$ python -q
>>> import numpy as np
>>> np.set_printoptions(precision=2, suppress=True, linewidth=100, sign=" ")
>>> m1 = np.load("out15.npy")
>>> m1
array([[ 1,  1,  3],
       [-2,  0,  0],
       [-1, -1, -2],
       [-2,  0,  1],
       [ 0, -2,  3],
       [ 0, -4,  5],
       [-2, -5,  8],
       [-5, -3,  8],
       [-8, -5, 11],
       [-6, -6,  9],
       [-5, -3, 12],
       [-4, -4, 15],
       [-4, -6, 13],
       [-1, -4, 11]])
>>> rng = np.random.default_rng(768766)
>>> z = rng.permutation(3)
>>> Y = m1[:, z] * rng.choice([-1, 1], 3)
>>> Y
array([[-1,  3, -1],
       [ 2,  0,  0],
       [ 1, -2,  1],
       [ 2,  1,  0],
       [ 0,  3,  2],
       [ 0,  5,  4],
       [ 2,  8,  5],
       [ 5,  8,  3],
       [ 8, 11,  5],
       [ 6,  9,  6],
       [ 5, 12,  3],
       [ 4, 15,  4],
       [ 4, 13,  6],
       [ 1, 11,  4]])
>>> U, _, vt = np.linalg.svd(m1.T @ Y)
>>> np.round(U @ vt, 2) + 0
array([[-1.,  0.,  0.],
       [ 0.,  0., -1.],
       [ 0.,  1.,  0.]])
>>> print(z)
[ 0  2  1]
>>> np.round(np.linalg.lstsq(m1, Y)[0], 2) + 0
array([[-1.,  0.,  0.],
       [ 0.,  0., -1.],
       [ 0.,  1.,  0.]])
>>> ang = np.radians(72)
>>> r_ = np.eye(3)
>>> r_[0, 0] = r_[1, 1] = np.cos(ang)
>>> r_[0, 1], r_[1, 0] = -np.sin(ang), np.sin(ang)
>>> r_
array([[ 0.31, -0.95,  0.  ],
       [ 0.95,  0.31,  0.  ],
       [ 0.  ,  0.  ,  1.  ]])
>>> Y = m1 @ r_.T
>>> np.allclose(np.linalg.norm(m1, axis=1), np.linalg.norm(Y, axis=1))
True
>>> np.round(r_[:, 1] @ r_[:, 0], 2)
np.float64(0.0)
>>> np.round(r_.T @ r_, 2) + 0
array([[ 1.,  0.,  0.],
       [ 0.,  1.,  0.],
       [ 0.,  0.,  1.]])
>>> np.linalg.svd(r_, compute_uv=False)
array([ 1.,  1.,  1.])
>>> Y = np.c_[m1[:, :1] @ np.array([[1]]), np.array([-1, -2, 2, -1, 1, 2, -2, -1, 1, -2, 0, 2, 2, -2])]
>>> print(Y)
[[ 1 -1]
 [-2 -2]
 [-1  2]
 [-2 -1]
 [ 0  1]
 [ 0  2]
 [-2 -2]
 [-5 -1]
 [-8  1]
 [-6 -2]
 [-5  0]
 [-4  2]
 [-4  2]
 [-1 -2]]
>>> print(np.linalg.matrix_rank(np.c_[m1, Y]))
4
>>> np.round(np.linalg.norm(Y - m1 @ np.linalg.lstsq(m1, Y)[0], axis=0), 2) + 0
array([ 0.  ,  6.02])
>>> np.linalg.matrix_rank(Y)
np.int64(2)
>>> proj = m1 @ np.linalg.solve(m1.T @ m1, m1.T)
>>> np.linalg.matrix_rank(np.eye(14) - proj)
np.int64(11)
>>> np.diag(proj)
array([ 0.2 ,  0.07,  0.13,  0.06,  0.07,  0.28,  0.22,  0.15,  0.39,  0.33,  0.27,  0.35,  0.21,
        0.27])
>>> np.round(proj @ m1[:, 0], 2) + 0
array([ 1., -2., -1., -2.,  0.,  0., -2., -5., -8., -6., -5., -4., -4., -1.])
>>> arr = np.array([[2.0, 0.0, 0.0], [0.0, 3.0, 4.0], [0.0, 2.0, 4.0]])
>>> Y = arr / np.linalg.norm(arr, axis=1, keepdims=True)
>>> cov = Y @ Y.T
>>> np.linalg.norm(Y, axis=1)
array([ 1.,  1.,  1.])
>>> (np.abs(cov) > 0.9).astype(int)
array([[ 1,  0,  0],
       [ 0,  1,  1],
       [ 0,  1,  1]])
>>> print(cov[0])
[ 1.  0.  0.]
>>> sv = 20 * 0.9 ** np.arange(7)
>>> M = rng.normal(size=(28, 7)) * rng.permutation(sv)
>>> M
array([[ -6.78,  16.83,   5.13,   1.11, -48.14,  -4.88, -16.81],
       [-23.11,  -1.15,  -6.79,   0.61,  12.58,   6.12,  28.25],
       [  5.73,   4.82, -15.09,  -3.23,  -9.59,  13.07,   7.67],
       [ 18.77,  11.79, -17.96,  -3.64,   3.32,  13.56, -33.35],
       [ 12.69,   5.08,   2.07,   3.8 ,   1.88,   1.87, -17.52],
       [ -8.8 ,   0.36, -10.02,  -2.73,  31.02,   6.39,  -1.46],
       [ 21.03,  -2.04, -26.62,   2.52, -19.72,   6.  , -15.5 ],
       [ 15.38,   7.02, -35.19,   9.47, -24.74,  -7.47,  14.85],
       [-17.35,   3.71,  32.95,  -3.81, -26.13, -17.08,   6.41],
       [ -6.09,   5.  ,  15.44,   6.55, -20.01,  10.95,  29.97],
       [ 29.51,   2.02,  26.57,  -5.52, -13.66,  -6.02,  40.28],
       [ -8.35,   6.23,   7.64,   3.  , -21.08, -29.72,  13.96],
       [ -7.47,  -0.14,   0.34,   3.76,  27.27,  -7.31, -10.08],
       [ 12.56,  10.83,   8.84,   6.99,  11.17,  -2.13,  32.7 ],
       [  2.71,  -9.76,  -9.34,  17.04, -10.26,   8.39, -30.83],
       [-13.03, -14.6 ,   7.43,   5.87, -12.81, -19.29,  21.63],
       [-29.24,  -6.11,   4.66,   9.83,  18.83,  23.9 ,   9.17],
       [ -2.14,  13.96,  -5.5 ,   8.01,  -7.71, -12.67, -18.9 ],
       [  7.31, -11.73,   4.65,   5.69,   3.26,  -5.24,  -0.38],
       [-20.13,  -7.31,  14.98,   5.5 ,   2.16, -15.68,   9.8 ],
       [ -3.15,   6.47,   7.36,  -1.55,  10.29,   3.55,  -6.48],
       [-14.5 ,   6.7 ,   5.67,   0.11,   7.48,  14.19,  15.84],
       [  9.71, -14.78,   7.75,   4.53,   7.3 ,   3.74,   3.24],
       [ 31.38, -17.19,  43.75,   0.88,  -9.91,  13.92,   7.26],
       [ 24.38,  -8.  ,  -9.96,   4.1 ,  -7.57, -11.17,  -5.68],
       [  5.15, -15.2 ,  12.96,   7.06,   0.85,  -1.48,  49.48],
       [  0.19,  -0.15, -25.64,   2.07,   4.86, -12.94,  20.5 ],
       [-10.07,  17.71, -31.85, -12.53,  10.69,  -3.92,  -3.55]])
>>> Ac = M - M.mean(axis=0)
>>> V = np.linalg.svd(Ac)[2][:6]
>>> Y = Ac - Ac @ V.T @ V
>>> np.diag(V.T @ V)
array([ 0.99,  0.83,  0.99,  0.2 ,  0.99,  1.  ,  1.  ])
>>> np.round(np.cov(Ac @ V.T, rowvar=False), 2) + 0
array([[ 538.46,    0.  ,    0.  ,    0.  ,    0.  ,    0.  ],
       [   0.  ,  368.47,    0.  ,    0.  ,    0.  ,    0.  ],
       [   0.  ,    0.  ,  249.07,    0.  ,    0.  ,    0.  ],
       [   0.  ,    0.  ,    0.  ,  231.41,    0.  ,    0.  ],
       [   0.  ,    0.  ,    0.  ,    0.  ,  112.71,    0.  ],
       [   0.  ,    0.  ,    0.  ,    0.  ,    0.  ,   81.55]])
>>> Y.std(axis=0)
array([ 0.38,  1.87,  0.35,  4.03,  0.48,  0.12,  0.13])
>>> x0 = np.array([-3, -3, -3, -3, -4, 1, 2])
>>> target = M @ x0
>>> np.linalg.solve(M.T @ M, M.T @ target)
array([-3., -3., -3., -3., -4.,  1.,  2.])
>>> np.linalg.lstsq(M, target)[0]
array([-3., -3., -3., -3., -4.,  1.,  2.])
>>> target = target + 0.02 * rng.normal(size=28)
>>> target
array([ 105.17,  103.67,   90.05,  -93.29, -111.55,  -57.04,   69.18,  131.11,   53.74,   88.22,
        -28.57,   56.93, -126.04,  -99.09,  -14.17,  118.22,   29.48,  -62.57,  -36.79,   16.14,
        -77.95,   22.  ,  -40.61, -108.37,  -23.83,   64.22,   79.24,   56.43])
>>> beta, *_ = np.linalg.lstsq(M, target)
>>> round(np.linalg.norm(target - M @ beta), 2)
np.float64(0.08)
>>> proj = M @ np.linalg.solve(M.T @ M, M.T)
>>> np.diag(proj)
array([ 0.41,  0.19,  0.15,  0.21,  0.13,  0.12,  0.23,  0.4 ,  0.3 ,  0.29,  0.38,  0.25,  0.21,
        0.47,  0.4 ,  0.25,  0.39,  0.29,  0.08,  0.17,  0.07,  0.15,  0.1 ,  0.42,  0.18,  0.26,
        0.2 ,  0.29])
>>> np.linalg.matrix_rank(np.eye(28) - proj)
np.int64(21)
>>> proj @ M[:, 2]
array([  5.13,  -6.79, -15.09, -17.96,   2.07, -10.02, -26.62, -35.19,  32.95,  15.44,  26.57,
         7.64,   0.34,   8.84,  -9.34,   7.43,   4.66,  -5.5 ,   4.65,  14.98,   7.36,   5.67,
         7.75,  43.75,  -9.96,  12.96, -25.64, -31.85])
>>> U, sv, vt = np.linalg.svd(M, full_matrices=False)
>>> np.round(U.T @ M @ vt.T, 2) + 0
array([[ 123.25,    0.  ,    0.  ,    0.  ,    0.  ,    0.  ,    0.  ],
       [   0.  ,  100.31,    0.  ,    0.  ,    0.  ,    0.  ,    0.  ],
       [   0.  ,    0.  ,   83.59,    0.  ,    0.  ,    0.  ,    0.  ],
       [   0.  ,    0.  ,    0.  ,   79.53,    0.  ,    0.  ,    0.  ],
       [   0.  ,    0.  ,    0.  ,    0.  ,   55.25,    0.  ,    0.  ],
       [   0.  ,    0.  ,    0.  ,    0.  ,    0.  ,   47.18,    0.  ],
       [   0.  ,    0.  ,    0.  ,    0.  ,    0.  ,    0.  ,   27.02]])
>>> np.round(vt @ vt.T, 2) + 0
array([[ 1.,  0.,  0.,  0.,  0.,  0.,  0.],
       [ 0.,  1.,  0.,  0.,  0.,  0.,  0.],
       [ 0.,  0.,  1.,  0.,  0.,  0.,  0.],
       [ 0.,  0.,  0.,  1.,  0.,  0.,  0.],
       [ 0.,  0.,  0.,  0.,  1.,  0.,  0.],
       [ 0.,  0.,  0.,  0.,  0.,  1.,  0.],
       [ 0.,  0.,  0.,  0.,  0.,  0.,  1.]])
>>> np.abs(vt[0])
array([ 0.05,  0.14,  0.56,  0.04,  0.12,  0.11,  0.8 ])
>>> np.allclose(U * sv @ vt, M)
True
>>> round(float(np.sqrt((sv ** 2).sum())), 2), round(float(np.linalg.norm(M)), 2)
(211.13, 211.13)
>>> U.shape, sv.shape, vt.shape
((28, 7), (7,), (7, 7))
>>> sv / sv[0]
array([ 1.  ,  0.81,  0.68,  0.65,  0.45,  0.38,  0.22])
>>> (sv > 1e-8).sum()
np.int64(7)
>>> np.cumsum(sv ** 2) / np.sum(sv ** 2)
array([ 0.34,  0.57,  0.72,  0.87,  0.93,  0.98,  1.  ])
>>> A = np.load("x.npy")
>>> A.round(2) + 0
array([[-0.48,  1.68, -0.13, -0.53, -0.02, -3.07,  1.81],
       [-1.06, -1.09,  0.51,  0.05, -1.16,  1.42,  3.17],
       [ 1.73, -0.15, -2.04,  1.07, -2.74, -0.42,  0.02],
       [-2.5 , -1.35, -0.69, -1.63, -1.51, -0.82, -1.35],
       [ 0.67,  0.02,  3.32,  0.2 , -1.88, -0.66, -0.7 ],
       [ 0.29, -2.95,  0.19,  1.61,  1.12, -1.81,  0.24],
       [ 2.21, -1.19,  0.  , -3.05,  0.3 , -0.15,  0.55]])
>>> cov = np.cov(M, rowvar=False)
>>> print(np.argsort(-M.std(axis=0).round(6), kind="stable"))
[ 6  2  4  0  5  1  3]
>>> np.round(np.corrcoef(M.T), 2) + 0
array([[ 1.  , -0.13, -0.02, -0.03, -0.23,  0.09, -0.1 ],
       [-0.13,  1.  , -0.35, -0.42, -0.16, -0.07, -0.23],
       [-0.02, -0.35,  1.  ,  0.03, -0.13, -0.04,  0.35],
       [-0.03, -0.42,  0.03,  1.  , -0.09,  0.  , -0.02],
       [-0.23, -0.16, -0.13, -0.09,  1.  ,  0.31,  0.03],
       [ 0.09, -0.07, -0.04,  0.  ,  0.31,  1.  , -0.14],
       [-0.1 , -0.23,  0.35, -0.02,  0.03, -0.14,  1.  ]])
>>> M.std(axis=0)
array([ 15.66,   9.75,  18.2 ,   5.67,  17.03,  12.08,  20.15])
>>> cov.shape
(7, 7)
>>> np.polyfit(M[:, 3], M[:, 0], 1)
array([-0.09,  1.17])
